In [1]: import numpy as np

In [2]: import numpy.linalg as la

In [3]: np.set_printoptions(precision=2, suppress=True, linewidth=160)

In [4]: def rnd(a):
   ...:     return np.round(a, 2) + 0
   ...: 

In [5]: A = np.load("w.npy")

In [6]: A
Out[6]: 
array([[0, 2, 0, 0],
       [0, 3, 0, 0],
       [0, 0, 0, 2],
       [0, 0, 0, 3]])

In [7]: Uu, sigma, Vh = la.svd(A, full_matrices=False)

In [8]: rnd(sigma)
Out[8]: array([3.61, 3.61, 0.  , 0.  ])

In [9]: (sigma > 1e-8).sum()
Out[9]: np.int64(2)

In [10]: rnd(Uu.T @ A @ Vh.T)
Out[10]: 
array([[3.61, 0.  , 0.  , 0.  ],
       [0.  , 3.61, 0.  , 0.  ],
       [0.  , 0.  , 0.  , 0.  ],
       [0.  , 0.  , 0.  , 0.  ]])

In [11]: rnd(np.sqrt((sigma ** 2).sum())), rnd(la.norm(A))
Out[11]: (np.float64(5.1), np.float64(5.1))

In [12]: Uu.shape, sigma.shape, Vh.shape
Out[12]: ((4, 4), (4,), (4, 4))

In [13]: A @ A
Out[13]: 
array([[0, 6, 0, 0],
       [0, 9, 0, 0],
       [0, 0, 0, 6],
       [0, 0, 0, 9]])

In [14]: la.matrix_rank(A - A[0, 0] * np.eye(4))
Out[14]: np.int64(2)

In [15]: rnd(la.det(A[::-1]))
Out[15]: np.float64(0.0)

In [16]: np.einsum("ii->", A)
Out[16]: np.int64(6)

In [17]: rng = np.random.default_rng(433)

In [18]: labels = rng.permutation(4)

In [19]: labels
Out[19]: array([1, 2, 0, 3])

In [20]: B = A[labels][:, labels]

In [21]: B
Out[21]: 
array([[3, 0, 0, 0],
       [0, 0, 0, 2],
       [2, 0, 0, 0],
       [0, 0, 0, 3]])

In [22]: rnd(la.det(B)), rnd(la.det(A[labels]))
Out[22]: (np.float64(0.0), np.float64(0.0))

In [23]: Uu, sigma, Vh = la.svd(A)

In [24]: np.argmax(sigma[:-1] / (sigma[1:] + 1e-6)) + 1
Out[24]: np.int64(2)

In [25]: B = Uu[:, :2] @ np.diag(sigma[:2]) @ Vh[:2]

In [26]: la.matrix_rank(B)
Out[26]: np.int64(2)

In [27]: rnd(la.norm(A - B, 2)), sigma[2]
Out[27]: (np.float64(0.0), np.float64(0.0))

In [28]: m1 = np.load("m.npy")

In [29]: m1
Out[29]: 
array([[ 4,  1,  5],
       [ 2, -1,  3],
       [ 4,  1,  5]])

In [30]: Uu, sigma, Vh = la.svd(m1)

In [31]: vecs = Vh[:(sigma > 1e-8).sum()]

In [32]: x0 = m1[0] + 5 * m1[2] + rng.integers(2) * np.eye(3)[0]

In [33]: x0
Out[33]: array([25.,  6., 30.])

In [34]: rnd(vecs.T @ vecs)
Out[34]: 
array([[ 0.38,  0.15,  0.46],
       [ 0.15,  0.96, -0.12],
       [ 0.46, -0.12,  0.65]])

In [35]: np.allclose(vecs.T @ vecs @ x0, x0)
Out[35]: False

In [36]: la.matrix_rank(np.vstack([m1, x0]))
Out[36]: np.int64(3)

In [37]: J = rng.normal(size=(17, 4)) + 5 * np.array([5, 0, 2, 9])

In [38]: rnd(J)
Out[38]: 
array([[26.06, -0.76,  9.7 , 44.27],
       [24.55, -1.13, 10.67, 45.31],
       [25.53,  0.62, 10.41, 46.  ],
       [24.7 ,  0.11, 11.47, 45.47],
       [24.87,  0.39,  8.85, 44.52],
       [24.99, -1.41, 10.38, 43.82],
       [26.01, -0.98, 10.03, 45.03],
       [25.55,  0.33, 10.18, 43.43],
       [25.85, -1.36, 11.21, 44.81],
       [23.6 , -0.7 ,  9.54, 44.24],
       [25.22, -1.25, 10.38, 44.73],
       [25.07,  0.36, 10.04, 47.06],
       [25.86, -1.17, 10.63, 43.5 ],
       [25.45, -0.55, 10.47, 47.11],
       [26.03, -1.67,  9.03, 46.15],
       [25.88, -0.55, 11.01, 45.56],
       [23.21,  0.39,  9.18, 45.04]])

In [39]: C = J[[7, 12]].astype(float)

In [40]: for _ in range(4):
    ...:     labels = la.norm(J[:, None] - C, axis=-1).argmin(axis=1)
    ...:     C = np.array([J[labels == j].mean(axis=0) for j in range(2)])
    ...: 

In [41]: labels
Out[41]: array([1, 1, 0, 0, 0, 1, 1, 0, 1, 0, 1, 0, 1, 1, 1, 1, 0])

In [42]: np.abs(C[1] - C[0]).argmax()
Out[42]: np.int64(1)

In [43]: B = np.c_[J[:, :1] @ np.array([[1]]), np.array([-2, 3, -1, 0, -2, 1, -1, 0, 0, -3, 1, 3, -2, -3, 0, -3, -2])]

In [44]: rnd(B)
Out[44]: 
array([[26.06, -2.  ],
       [24.55,  3.  ],
       [25.53, -1.  ],
       [24.7 ,  0.  ],
       [24.87, -2.  ],
       [24.99,  1.  ],
       [26.01, -1.  ],
       [25.55,  0.  ],
       [25.85,  0.  ],
       [23.6 , -3.  ],
       [25.22,  1.  ],
       [25.07,  3.  ],
       [25.86, -2.  ],
       [25.45, -3.  ],
       [26.03,  0.  ],
       [25.88, -3.  ],
       [23.21, -2.  ]])

In [45]: la.matrix_rank(np.c_[J, B])
Out[45]: np.int64(5)

In [46]: x0 = np.array([0, -2])

In [47]: y = B @ x0

In [48]: rnd(la.pinv(B) @ B)
Out[48]: 
array([[1., 0.],
       [0., 1.]])

In [49]: y = y + 0.1 * rng.normal(size=17)

In [50]: rnd(y)
Out[50]: array([ 3.95, -6.14,  1.95,  0.02,  3.87, -1.95,  1.9 , -0.1 , -0.11,  6.26, -2.12, -5.93,  3.93,  5.96,  0.06,  6.15,  4.17])

In [51]: b, *_ = la.lstsq(B, y)

In [52]: rnd(B.T @ (y - B @ b))
Out[52]: array([0., 0.])

In [53]: [round(float(la.norm(la.solve(B.T @ B + lam * np.eye(2), B.T @ y))), 2) for lam in (0, 1, 10, 100)]
Out[53]: [2.02, 1.99, 1.72, 0.74]

In [54]: x0 = np.array([5, -5, 9, 4])

In [55]: y = J @ x0

In [56]: rnd(la.solve(J.T @ J, J.T @ y))
Out[56]: array([ 5., -5.,  9.,  4.])

In [57]: y = y + 0.05 * rng.normal(size=17)

In [58]: rnd(y)
Out[58]: array([398.43, 405.73, 402.29, 408.12, 380.06, 400.63, 405.29, 391.44, 416.19, 384.28, 404.66, 402.18, 404.79, 412.65, 404.45, 413.51, 376.88])

In [59]: b, *_ = la.lstsq(J, y)

In [60]: b.round()
Out[60]: array([ 5., -5.,  9.,  4.])

In [61]: rnd(la.norm(y - J @ b))
Out[61]: np.float64(0.13)

In [62]: rnd(J.T @ (y - J @ b))
Out[62]: array([0., 0., 0., 0.])

In [63]: [round(float(la.norm(la.solve(J.T @ J + lam * np.eye(4), J.T @ y))), 2) for lam in (0, 1, 10, 100)]
Out[63]: [12.13, 11.5, 9.16, 7.67]

In [64]: X = np.loadtxt("block4.csv", delimiter=",")

In [65]: X
Out[65]: 
array([[ 0.,  3., -2.,  3.,  0.,  4.],
       [-1.,  2., -3.,  2., -1.,  3.],
       [ 0.,  3., -2.,  3.,  0.,  4.],
       [-1.,  2., -3.,  2., -1.,  3.],
       [ 1.,  4., -1.,  4.,  1.,  5.],
       [ 1.,  4., -1.,  4.,  1.,  5.]])

In [66]: np.allclose(X[:-1].T @ la.lstsq(X[:-1].T, X[-1])[0], X[-1])
Out[66]: True

In [67]: rnd(X @ la.pinv(X) @ X)
Out[67]: 
array([[ 0.,  3., -2.,  3.,  0.,  4.],
       [-1.,  2., -3.,  2., -1.,  3.],
       [ 0.,  3., -2.,  3.,  0.,  4.],
       [-1.,  2., -3.,  2., -1.,  3.],
       [ 1.,  4., -1.,  4.,  1.,  5.],
       [ 1.,  4., -1.,  4.,  1.,  5.]])
